$ python -q
>>> import numpy as np
>>> np.set_printoptions(precision=3, suppress=True, linewidth=200, legacy="1.25")
>>> E = np.loadtxt("data.csv", delimiter=",")
>>> E
array([[-2.,  1.,  1.,  1.,  1.,  1.],
       [ 1., -2.,  1.,  1.,  1.,  1.],
       [ 1.,  1., -2.,  1.,  1.,  1.],
       [ 1.,  1.,  1., -2.,  1.,  1.],
       [ 1.,  1.,  1.,  1., -2.,  1.],
       [ 1.,  1.,  1.,  1.,  1., -2.]])
>>> # equal to its transpose
>>> A2 = np.linalg.inv(E)
>>> np.round(E @ A2, 3) + 0
array([[1., 0., 0., 0., 0., 0.],
       [0., 1., 0., 0., 0., 0.],
       [0., 0., 1., 0., 0., 0.],
       [0., 0., 0., 1., 0., 0.],
       [0., 0., 0., 0., 1., 0.],
       [0., 0., 0., 0., 0., 1.]])
>>> round(np.linalg.slogdet(E)[0], 3)
-1.0
>>> (np.abs(A2) > 1e-9).astype(int)
array([[1, 1, 1, 1, 1, 1],
       [1, 1, 1, 1, 1, 1],
       [1, 1, 1, 1, 1, 1],
       [1, 1, 1, 1, 1, 1],
       [1, 1, 1, 1, 1, 1],
       [1, 1, 1, 1, 1, 1]])
>>> np.linalg.det(E) * A2
array([[162., -81., -81., -81., -81., -81.],
       [-81., 162., -81., -81., -81., -81.],
       [-81., -81., 162., -81., -81., -81.],
       [-81., -81., -81., 162., -81., -81.],
       [-81., -81., -81., -81., 162., -81.],
       [-81., -81., -81., -81., -81., 162.]])
>>> np.linalg.norm(E, axis=0)
array([3., 3., 3., 3., 3., 3.])
>>> E[:, 2] @ E[:, 0]
0.0
>>> E @ E.T
array([[9., 0., 0., 0., 0., 0.],
       [0., 9., 0., 0., 0., 0.],
       [0., 0., 9., 0., 0., 0.],
       [0., 0., 0., 9., 0., 0.],
       [0., 0., 0., 0., 9., 0.],
       [0., 0., 0., 0., 0., 9.]])
>>> np.linalg.svd(E, compute_uv=False)
array([3., 3., 3., 3., 3., 3.])
>>> x0 = np.array([-1, -1, 0, 3, 1, 1])
>>> y = E @ x0
>>> coef, lr = np.zeros(6), 1 / np.linalg.norm(E, 2) ** 2
>>> for i in range(250):
...     coef -= lr * E.T @ (E @ coef - y)
...     if i % 50 == 0: print(i, round(np.linalg.norm(E @ coef - y), 3))
... 
0 0.0
50 0.0
100 0.0
150 0.0
200 0.0
>>> coef.round(3) + 0
array([-1., -1.,  0.,  3.,  1.,  1.])
>>> vals, V = np.linalg.eigh(E)
>>> np.unique(vals.round(6) + 0, return_counts=True)[1]
array([5, 1])
>>> vals.sum(), np.trace(E)
(-12.0, -12.0)
>>> np.linalg.svd(E, compute_uv=False)
array([3., 3., 3., 3., 3., 3.])
>>> vals
array([-3., -3., -3., -3., -3.,  3.])
>>> np.abs(V[:, -1]).round(6).argmax()
0
>>> np.linalg.eigvalsh(E @ E)
array([9., 9., 9., 9., 9., 9.])
>>> np.abs(V[:, -1])
array([0.408, 0.408, 0.408, 0.408, 0.408, 0.408])
>>> np.round(V.T @ E @ V, 3) + 0
array([[-3.,  0.,  0.,  0.,  0.,  0.],
       [ 0., -3.,  0.,  0.,  0.,  0.],
       [ 0.,  0., -3.,  0.,  0.,  0.],
       [ 0.,  0.,  0., -3.,  0.,  0.],
       [ 0.,  0.,  0.,  0., -3.,  0.],
       [ 0.,  0.,  0.,  0.,  0.,  3.]])
>>> W0 = np.loadtxt("mat.csv", delimiter=",")
>>> W0
array([[ 0.,  0., 28., 13.],
       [ 0.,  0.,  0., 22.],
       [ 0.,  0., 20., 22.],
       [ 2., 14., 37.,  0.],
       [ 0.,  0., 20., 22.],
       [13.,  0.,  0.,  0.],
       [ 0.,  0., 36.,  4.],
       [ 5.,  1.,  0.,  0.],
       [24., 26.,  8.,  0.],
       [19., 17.,  0.,  0.],
       [ 0.,  0.,  0., 49.],
       [23., 15.,  0.,  0.],
       [ 0.,  0., 12., 31.],
       [ 0.,  0., 36.,  4.],
       [29., 35., 16.,  0.],
       [38., 42.,  9.,  0.],
       [ 0.,  0.,  0., 22.],
       [ 0.,  0., 13., 13.],
       [23., 15.,  0.,  0.],
       [17.,  0.,  0.,  0.],
       [ 0.,  0.,  6.,  4.],
       [ 0.,  0., 20., 22.],
       [ 0.,  0., 21.,  4.],
       [ 0.,  0.,  0.,  4.]])
>>> # row 4 repeats row 2
>>> cen = (W0 - W0.mean(axis=0)) / W0.std(axis=0)
>>> np.argwhere(np.abs(cen) > 2)
array([[ 3,  2],
       [10,  3],
       [14,  1],
       [15,  0],
       [15,  1]])
>>> cen.std(axis=0)
array([1., 1., 1., 1.])
>>> coef = np.linalg.lstsq(np.delete(cen, 1, axis=1), cen[:, 1])[0]
>>> np.abs(coef).argmax()
0
>>> np.round(1 - np.var(cen[:, 1] - np.delete(cen, 1, axis=1) @ coef), 3)
0.853
>>> coef
array([1.058, 0.291, 0.138])
>>> x0 = np.array([3, 3, 2, 3])
>>> y = W0 @ x0
>>> np.linalg.solve(W0.T @ W0, W0.T @ y)
array([3., 3., 2., 3.])
>>> np.round(np.linalg.pinv(W0) @ W0, 3) + 0
array([[1., 0., 0., 0.],
       [0., 1., 0., 0.],
       [0., 0., 1., 0.],
       [0., 0., 0., 1.]])
>>> rng = np.random.default_rng(1704)
>>> y = y + 0.02 * rng.normal(size=24)
>>> y
array([ 94.99 ,  66.03 , 105.975, 122.001, 105.991,  38.981,  84.001,  18.001, 166.013, 108.005, 146.998, 113.989, 116.992,  84.03 , 224.004, 258.02 ,  66.015,  65.024, 113.996,  50.991,  23.989,
       105.992,  54.002,  12.003])
>>> coef, *_ = np.linalg.lstsq(W0, y)
>>> [round(float(np.linalg.norm(np.linalg.solve(W0.T @ W0 + lam * np.eye(4), W0.T @ y))), 2) for lam in (0, 1, 10, 100)]
[5.57, 5.57, 5.56, 5.51]
>>> coef.round()
array([3., 3., 2., 3.])
>>> dist = np.linalg.norm(W0[:, None] - W0[None], axis=-1)
>>> dist.mean(axis=1).argmax()
15
>>> dist[:5, :5]
array([[ 0.   , 29.411, 12.042, 21.213, 12.042],
       [29.411,  0.   , 20.   , 45.31 , 20.   ],
       [12.042, 20.   ,  0.   , 31.193,  0.   ],
       [21.213, 45.31 , 31.193,  0.   , 31.193],
       [12.042, 20.   ,  0.   , 31.193,  0.   ]])
>>> dist.shape
(24, 24)
>>> np.linalg.matrix_rank(dist ** 2)
6
>>> def softmax(z):
...     e = np.exp(z - z.max(axis=-1, keepdims=True))
...     return e / e.sum(axis=-1, keepdims=True)
... 
>>> np.round(softmax(W0[13] + 3), 3) + 0
array([0., 0., 1., 0.])
>>> np.round(softmax(10 * W0[13]), 3) + 0
array([0., 0., 1., 0.])
>>> softmax(W0).sum(axis=1)
array([1., 1., 1., 1., 1., 1., 1., 1., 1., 1., 1., 1., 1., 1., 1., 1., 1., 1., 1., 1., 1., 1., 1., 1.])
>>> np.round(softmax(W0[13]), 3) + 0
array([0., 0., 1., 0.])
>>> S = W0 @ W0.T / np.sqrt(4)
>>> np.round(softmax(S)[13] @ W0, 3) + 0
array([ 2.   , 13.999, 37.   ,  0.   ])
>>> softmax(S).round(6).argmax(axis=1)
array([ 6, 10, 10,  3, 10, 15,  3, 15, 15, 15, 10, 15, 10,  3, 15, 15, 10, 10, 15, 15,  6, 10,  3, 10])
>>> A2 = np.array([[1, 2], [2, 2]])
>>> basis = np.array([[2]])
>>> M = np.block([[A2, np.zeros((2, 1))], [np.zeros((1, 2)), basis]])
>>> M
array([[1., 2., 0.],
       [2., 2., 0.],
       [0., 0., 2.]])
>>> (M != 0).astype(int)
array([[1, 1, 0],
       [1, 1, 0],
       [0, 0, 1]])
>>> M @ M
array([[5., 6., 0.],
       [6., 8., 0.],
       [0., 0., 4.]])
>>> np.sort(np.linalg.eigvals(M).real)
array([-0.562,  2.   ,  3.562])
>>> np.flatnonzero(np.linalg.matrix_power((M != 0) + (M.T != 0) + np.eye(3), 3)[1])
array([0, 1])
>>> np.round(np.linalg.det(M[::-1]), 3)
4.0
>>> np.einsum("ii->", M)
5.0
>>> vals, V = np.linalg.eigh(M)
>>> x0 = np.array([3, 0, 2])
>>> np.linalg.eigvalsh(M[1:, 1:])
array([2., 2.])
>>> V * np.maximum(vals, 0) @ V.T
array([[1.349, 1.728, 0.   ],
       [1.728, 2.213, 0.   ],
       [0.   , 0.   , 2.   ]])
>>> np.abs(M).sum(axis=1).max(), np.round(np.abs(vals).max(), 3)
(4.0, 3.562)
>>> np.round(x0 @ M @ x0 / (x0 @ x0), 3), round(float(vals[0]), 3), round(vals[-1], 3)
(1.308, -0.562, 3.562)
>>> V * np.abs(vals) @ V.T
array([[1.698, 1.455, 0.   ],
       [1.455, 2.425, 0.   ],
       [0.   , 0.   , 2.   ]])
>>> q = M.astype(float).copy()
>>> for j in range(3):
...     q[:, j] -= q[:, :j] @ (q[:, :j].T @ q[:, j])
...     q[:, j] /= np.linalg.norm(q[:, j])
... 
>>> np.round(q.T @ M, 3) + 0
array([[2.236, 2.683, 0.   ],
       [0.   , 0.894, 0.   ],
       [0.   , 0.   , 2.   ]])
>>> np.round(q.T @ q, 3) + 0
array([[1., 0., 0.],
       [0., 1., 0.],
       [0., 0., 1.]])
>>> q
array([[ 0.447,  0.894,  0.   ],
       [ 0.894, -0.447,  0.   ],
       [ 0.   ,  0.   ,  1.   ]])
>>> [round(float(np.linalg.det(M[:i, :i])), 2) + 0 for i in range(1, 4)]
[1.0, -2.0, -4.0]
>>> round(np.linalg.eigvalsh(M).min(), 3)
-0.562
>>> np.all(np.linalg.eigvalsh(M) > 0)
False
>>> F = np.array([[3, 3, 7, 7, 8],
...     [3, 2, 6, 2, 9],
...     [3, 1, 6, 9, 3],
...     [2, 1, 0, 6, 8],
...     [3, 9, 4, 8, 9]])
>>> F
array([[3, 3, 7, 7, 8],
       [3, 2, 6, 2, 9],
       [3, 1, 6, 9, 3],
       [2, 1, 0, 6, 8],
       [3, 9, 4, 8, 9]])
>>> q, V = np.linalg.qr(F[:, :3])[0], np.linalg.qr(F[:, 3:])[0]
>>> sv = np.linalg.svd(q.T @ V, compute_uv=False)
>>> (sv > 0.9).sum()
1
>>> np.round(np.linalg.det(F.T), 3)
2768.0
>>> np.linalg.eigvals(F)
array([24.747+0.j   , -5.554+0.j   ,  3.706+4.422j,  3.706-4.422j, -0.605+0.j   ])
>>> round(np.linalg.det(2 * F), 3), round(float(np.linalg.det(F)), 3)
(88576.0, 2768.0)
>>> np.poly(F)
array([    1.,   -26.,    22.,   403., -4345., -2768.])
>>> A2 = np.array([[0], [3], [1], [1], [2]])
>>> basis = np.array([[4, 1]])
>>> J = A2 @ basis
>>> J
array([[ 0,  0],
       [12,  3],
       [ 4,  1],
       [ 4,  1],
       [ 8,  2]])
>>> x0 = np.array([-4, -2, 7])
>>> y = M @ x0
>>> y
array([ -8., -12.,  14.])
>>> np.linalg.solve(M, y)
array([-4., -2.,  7.])
>>> np.linalg.solve(M, 4 * y)
array([-16.,  -8.,  28.])
>>> np.linalg.cond(J) > 100
True
>>> round(np.linalg.norm(J, 2) / np.linalg.norm(J), 3)
1.0
>>> rk = np.linalg.matrix_rank(J)
>>> rk
1
>>> null = np.linalg.svd(J)[2][rk:].T
>>> np.allclose(J @ null, 0)
True
>>> [int(np.linalg.matrix_rank(J[:, :j + 1])) for j in range(2)]
[1, 1]
>>> null[:, 0] / null[np.abs(null[:, 0]).round(6).argmax(), 0]
array([-0.25,  1.  ])
>>> np.linalg.matrix_rank(J.T @ J), np.linalg.matrix_rank(J @ J.T)
(1, 1)
>>> [int(np.linalg.matrix_rank(J[:i])) for i in range(1, len(J) + 1)]
[0, 1, 1, 1, 1]
>>> np.round(J @ null, 3) + 0
array([[0.],
       [0.],
       [0.],
       [0.],
       [0.]])
>>> np.round(np.linalg.norm(J), 3)
15.969
>>> J.shape
(5, 2)
>>> J.mean(axis=0)
array([5.6, 1.4])
>>> J - J[0]
array([[ 0,  0],
       [12,  3],
       [ 4,  1],
       [ 4,  1],
       [ 8,  2]])
>>> np.diff(J, axis=0)
array([[12,  3],
       [-8, -2],
       [ 0,  0],
       [ 4,  1]])
>>> m1 = np.load("block2.npy")
>>> m1
array([[-2.91 , -0.2  ,  0.465,  0.025],
       [-1.111,  4.585,  0.799, -0.125],
       [-2.144,  1.266,  0.6  ,  1.253],
       [-2.107,  1.249, -0.664,  0.421],
       [-2.382,  0.052,  0.573, -0.124],
       [-1.632,  2.611,  0.186,  1.475],
       [-0.846,  1.164,  0.236,  0.414],
       [-0.358,  1.536,  2.581,  1.49 ],
       [ 0.689,  1.642,  0.88 , -0.089],
       [-0.57 ,  4.53 , -1.957, -1.857],
       [-1.172,  2.97 ,  0.32 ,  0.399],
       [-0.4  ,  4.627, -0.182, -1.894],
       [ 1.58 ,  2.105,  3.092, -0.034]])
>>> A2 = m1 + rng.integers(-2, 3, (13, 3)) @ rng.integers(-2, 3, (3, 4))
>>> A2
array([[-3.91 , -0.2  ,  0.465,  0.025],
       [ 1.889,  5.585, -1.201, -0.125],
       [-0.144,  2.266,  1.6  ,  0.253],
       [-1.107,  2.249, -2.664,  0.421],
       [-4.382, -0.948,  2.573, -0.124],
       [-0.632,  2.611, -2.814,  2.475],
       [-4.846, -2.836,  2.236,  2.414],
       [-6.358, -2.464,  4.581,  3.49 ],
       [ 3.689,  3.642, -3.12 , -0.089],
       [-5.57 ,  0.53 ,  0.043,  0.143],
       [ 1.828,  6.97 , -1.68 , -1.601],
       [-4.4  , -1.373, -0.182,  2.106],
       [-0.42 ,  0.105,  4.092,  0.966]])
>>> np.linalg.matrix_rank(A2 - m1, tol=1e-8)
3
>>> A2 - m1
array([[-1.,  0.,  0.,  0.],
       [ 3.,  1., -2.,  0.],
       [ 2.,  1.,  1., -1.],
       [ 1.,  1., -2.,  0.],
       [-2., -1.,  2.,  0.],
       [ 1.,  0., -3.,  1.],
       [-4., -4.,  2.,  2.],
       [-6., -4.,  2.,  2.],
       [ 3.,  2., -4.,  0.],
       [-5., -4.,  2.,  2.],
       [ 3.,  4., -2., -2.],
       [-4., -6.,  0.,  4.],
       [-2., -2.,  1.,  1.]])
>>> P = m1 @ np.linalg.solve(m1.T @ m1, m1.T)
>>> P @ m1[:, 3]
array([ 0.025, -0.125,  1.253,  0.421, -0.124,  1.475,  0.414,  1.49 , -0.089, -1.857,  0.399, -1.894, -0.034])
>>> np.allclose(P @ P, P)
True
>>> np.trace(P)
4.0
>>> gram = m1.T @ m1
>>> np.linalg.eigvalsh(gram)[::-1]
array([99.247, 30.264, 27.607,  4.854])
>>> (m1 @ m1.T).shape
(13, 13)
>>> gram
array([[ 32.749, -19.234,   1.385,  -5.269],
       [-19.234,  92.637,   7.452,  -8.059],
       [  1.385,   7.452,  23.036,   8.454],
       [ -5.269,  -8.059,   8.454,  13.55 ]])
>>> np.linalg.matrix_rank(gram)
4
>>> cen = (m1 - m1.mean(axis=0)) / m1.std(axis=0)
>>> np.argwhere(np.abs(cen) > 2)
array([[ 9,  2],
       [12,  0],
       [12,  2]])
>>> coef = np.linalg.lstsq(np.delete(cen, 0, axis=1), cen[:, 0])[0]
>>> np.abs(coef).argmax()
1
>>> coef
array([ 0.421,  0.755, -0.381])
